% python3 -q
>>> import numpy as np
>>> from numpy import linalg as LA
>>> np.set_printoptions(precision=2, suppress=True, linewidth=120, sign=" ")
>>> def tidy(a):
...     return np.round(a, 2) + 0
... 
>>> mat = np.array([[-0.7, -0.3, 2.0, 0.6, -1.3, 1.0, 0.5, -0.6, 1.0, 1.8],
...     [1.3, 2.3, 0.7, 1.2, 0.1, 0.0, 1.5, 1.1, 0.8, -0.2],
...     [0.2, -0.7, -0.3, 0.4, -0.4, 1.3, 1.4, -0.1, -1.2, -1.7],
...     [0.1, -1.6, 1.4, -2.4, -0.9, -0.9, 1.6, 1.8, 0.3, 0.3],
...     [-1.5, 0.6, -0.8, 0.4, -0.4, -0.3, -0.7, 0.5, 0.7, 0.6],
...     [0.4, -1.2, 0.6, 0.7, 0.4, -1.4, -1.5, -1.6, -0.4, 2.0],
...     [-0.4, 0.0, 0.8, 0.2, -0.4, 0.3, 0.8, 1.3, -1.1, 0.6],
...     [0.5, 0.0, 0.6, -0.6, 1.3, 1.3, 2.9, 3.1, 0.6, 0.1],
...     [1.4, -0.7, 0.8, -0.9, -0.6, 0.8, 0.3, 0.6, -0.2, 0.2]])
>>> mat[:, 9] *= 5
>>> mat
array([[-0.7, -0.3,  2. ,  0.6, -1.3,  1. ,  0.5, -0.6,  1. ,  9. ],
       [ 1.3,  2.3,  0.7,  1.2,  0.1,  0. ,  1.5,  1.1,  0.8, -1. ],
       [ 0.2, -0.7, -0.3,  0.4, -0.4,  1.3,  1.4, -0.1, -1.2, -8.5],
       [ 0.1, -1.6,  1.4, -2.4, -0.9, -0.9,  1.6,  1.8,  0.3,  1.5],
       [-1.5,  0.6, -0.8,  0.4, -0.4, -0.3, -0.7,  0.5,  0.7,  3. ],
       [ 0.4, -1.2,  0.6,  0.7,  0.4, -1.4, -1.5, -1.6, -0.4, 10. ],
       [-0.4,  0. ,  0.8,  0.2, -0.4,  0.3,  0.8,  1.3, -1.1,  3. ],
       [ 0.5,  0. ,  0.6, -0.6,  1.3,  1.3,  2.9,  3.1,  0.6,  0.5],
       [ 1.4, -0.7,  0.8, -0.9, -0.6,  0.8,  0.3,  0.6, -0.2,  1. ]])
>>> r0, v = mat[0], mat[7]
>>> r0 @ r0
np.float64(90.24)
>>> r0 @ v
np.float64(4.79)
>>> pr = (r0 @ v) / (r0 @ r0) * r0
>>> tidy(pr)
array([-0.04, -0.02,  0.11,  0.03, -0.07,  0.05,  0.03, -0.03,  0.05,  0.48])
>>> print(tidy(LA.norm(r0 + v) ** 2 + LA.norm(r0 - v) ** 2))
226.44
>>> tidy((v - pr) @ r0)
np.float64(0.0)
>>> def softmax(z):
...     e = np.exp(z - z.max(axis=-1, keepdims=True))
...     return e / e.sum(axis=-1, keepdims=True)
... 
>>> tidy(softmax(10 * mat[3]))
array([ 0.  ,  0.  ,  0.02,  0.  ,  0.  ,  0.  ,  0.11,  0.83,  0.  ,  0.04])
>>> tidy(softmax(mat).sum(axis=1))
array([ 1.,  1.,  1.,  1.,  1.,  1.,  1.,  1.,  1.])
>>> tidy(softmax(mat[3] + 3))
array([ 0.05,  0.01,  0.18,  0.  ,  0.02,  0.02,  0.21,  0.26,  0.06,  0.19])
>>> scores = mat @ mat.T / np.sqrt(10)
>>> tidy(softmax(scores))
array([[ 0.55,  0.  ,  0.  ,  0.  ,  0.  ,  0.45,  0.  ,  0.  ,  0.  ],
       [ 0.  ,  0.74,  0.12,  0.  ,  0.  ,  0.  ,  0.01,  0.12,  0.01],
       [ 0.  ,  0.  ,  1.  ,  0.  ,  0.  ,  0.  ,  0.  ,  0.  ,  0.  ],
       [ 0.17,  0.  ,  0.  ,  0.7 ,  0.  ,  0.05,  0.02,  0.04,  0.01],
       [ 0.35,  0.  ,  0.  ,  0.  ,  0.01,  0.64,  0.  ,  0.  ,  0.  ],
       [ 0.  ,  0.  ,  0.  ,  0.  ,  0.  ,  1.  ,  0.  ,  0.  ,  0.  ],
       [ 0.6 ,  0.  ,  0.  ,  0.  ,  0.  ,  0.4 ,  0.01,  0.  ,  0.  ],
       [ 0.  ,  0.01,  0.  ,  0.02,  0.  ,  0.  ,  0.01,  0.95,  0.  ],
       [ 0.38,  0.01,  0.  ,  0.14,  0.01,  0.21,  0.06,  0.07,  0.11]])
>>> rng = np.random.default_rng(78543)
>>> M2 = mat + rng.integers(-2, 3, (9, 1)) @ rng.integers(-2, 3, (1, 10))
>>> tidy(M2)
array([[-0.7, -2.3,  2. , -0.4, -2.3,  1. , -0.5, -2.6, -1. ,  8. ],
       [ 1.3, -1.7,  0.7, -0.8, -1.9,  0. , -0.5, -2.9, -3.2, -3. ],
       [ 0.2, -2.7, -0.3, -0.6, -1.4,  1.3,  0.4, -2.1, -3.2, -9.5],
       [ 0.1, -1.6,  1.4, -2.4, -0.9, -0.9,  1.6,  1.8,  0.3,  1.5],
       [-1.5, -3.4, -0.8, -1.6, -2.4, -0.3, -2.7, -3.5, -3.3,  1. ],
       [ 0.4, -5.2,  0.6, -1.3, -1.6, -1.4, -3.5, -5.6, -4.4,  8. ],
       [-0.4, -2. ,  0.8, -0.8, -1.4,  0.3, -0.2, -0.7, -3.1,  2. ],
       [ 0.5,  2. ,  0.6,  0.4,  2.3,  1.3,  3.9,  5.1,  2.6,  1.5],
       [ 1.4,  1.3,  0.8,  0.1,  0.4,  0.8,  1.3,  2.6,  1.8,  2. ]])
>>> tidy(M2 - mat)
array([[ 0., -2.,  0., -1., -1.,  0., -1., -2., -2., -1.],
       [ 0., -4.,  0., -2., -2.,  0., -2., -4., -4., -2.],
       [ 0., -2.,  0., -1., -1.,  0., -1., -2., -2., -1.],
       [ 0.,  0.,  0.,  0.,  0.,  0.,  0.,  0.,  0.,  0.],
       [ 0., -4.,  0., -2., -2.,  0., -2., -4., -4., -2.],
       [ 0., -4.,  0., -2., -2.,  0., -2., -4., -4., -2.],
       [ 0., -2.,  0., -1., -1.,  0., -1., -2., -2., -1.],
       [ 0.,  2.,  0.,  1.,  1.,  0.,  1.,  2.,  2.,  1.],
       [ 0.,  2.,  0.,  1.,  1.,  0.,  1.,  2.,  2.,  1.]])
>>> LA.matrix_rank(M2 - mat, tol=1e-8)
np.int64(1)
>>> tidy(LA.svd(M2 - mat, compute_uv=False))
array([ 16.49,   0.  ,   0.  ,   0.  ,   0.  ,   0.  ,   0.  ,   0.  ,   0.  ])
>>> theta = np.radians(72)
>>> R = np.eye(10)
>>> R[6, 6] = R[3, 3] = np.cos(theta)
>>> R[6, 3], R[3, 6] = -np.sin(theta), np.sin(theta)
>>> tidy(R)
array([[ 1.  ,  0.  ,  0.  ,  0.  ,  0.  ,  0.  ,  0.  ,  0.  ,  0.  ,  0.  ],
       [ 0.  ,  1.  ,  0.  ,  0.  ,  0.  ,  0.  ,  0.  ,  0.  ,  0.  ,  0.  ],
       [ 0.  ,  0.  ,  1.  ,  0.  ,  0.  ,  0.  ,  0.  ,  0.  ,  0.  ,  0.  ],
       [ 0.  ,  0.  ,  0.  ,  0.31,  0.  ,  0.  ,  0.95,  0.  ,  0.  ,  0.  ],
       [ 0.  ,  0.  ,  0.  ,  0.  ,  1.  ,  0.  ,  0.  ,  0.  ,  0.  ,  0.  ],
       [ 0.  ,  0.  ,  0.  ,  0.  ,  0.  ,  1.  ,  0.  ,  0.  ,  0.  ,  0.  ],
       [ 0.  ,  0.  ,  0.  , -0.95,  0.  ,  0.  ,  0.31,  0.  ,  0.  ,  0.  ],
       [ 0.  ,  0.  ,  0.  ,  0.  ,  0.  ,  0.  ,  0.  ,  1.  ,  0.  ,  0.  ],
       [ 0.  ,  0.  ,  0.  ,  0.  ,  0.  ,  0.  ,  0.  ,  0.  ,  1.  ,  0.  ],
       [ 0.  ,  0.  ,  0.  ,  0.  ,  0.  ,  0.  ,  0.  ,  0.  ,  0.  ,  1.  ]])
>>> M2 = mat @ R.T
>>> np.allclose(LA.norm(mat, axis=1), LA.norm(M2, axis=1))
True
>>> tidy(LA.svd(mat, compute_uv=False)), tidy(LA.svd(M2, compute_uv=False))
(array([ 16.84,   6.42,   4.14,   3.07,   2.71,   2.27,   1.71,   1.33,   0.61]), array([ 16.84,   6.42,   4.14,   3.07,   2.71,   2.27,   1.71,   1.33,   0.61]))
